% ipython --no-banner

In [1]: import numpy as np

In [2]: from numpy import linalg as LA

In [3]: np.set_printoptions(precision=2, suppress=True, linewidth=120, sign=" ")

In [4]: out = np.array([[0], [-4]])

In [5]: cent = np.array([[2, 0, 2, 1]])

In [6]: E = out @ cent

In [7]: print(E)
[[ 0  0  0  0]
 [-8  0 -8 -4]]

In [8]: # columns 0 and 2 are equal

In [9]: rank = LA.matrix_rank(E)

In [10]: print(rank)
1

In [11]: N = LA.svd(E)[2][rank:].T

In [12]: print([int(LA.matrix_rank(np.delete(E, i, axis=0))) for i in range(2)])
[1, 0]

In [13]: print(N.shape)
(4, 3)

In [14]: print(LA.matrix_rank(E, rtol=0.1))
1

In [15]: print(np.argsort(-LA.norm(E, axis=0).round(6), kind="stable")[:3])
[ 0  2  3]

In [16]: print(LA.cond(E) > 100)
True

In [17]: K = np.load("dump.npy")

In [18]: print(K)
[[ 0. -6.]
 [ 0.  6.]]

In [19]: print(LA.norm(K, axis=0))
[ 0.    8.49]

In [20]: print(np.abs(np.diag(LA.qr(K)[1])) > 1e-9)
[False  True]

In [21]: try:
    ...:     LA.inv(K)
    ...: except LA.LinAlgError as e:
    ...:     print("failed:", e)
    ...: 
failed: Singular matrix

In [22]: rng = np.random.default_rng(88461)

In [23]: z = rng.permutation(2)

In [24]: print(z)
[ 0  1]

In [25]: out = K[z][:, z]

In [26]: print(np.trace(out))
6.0

In [27]: print(np.allclose(out, K))
True

In [28]: print(out)
[[ 0. -6.]
 [ 0.  6.]]
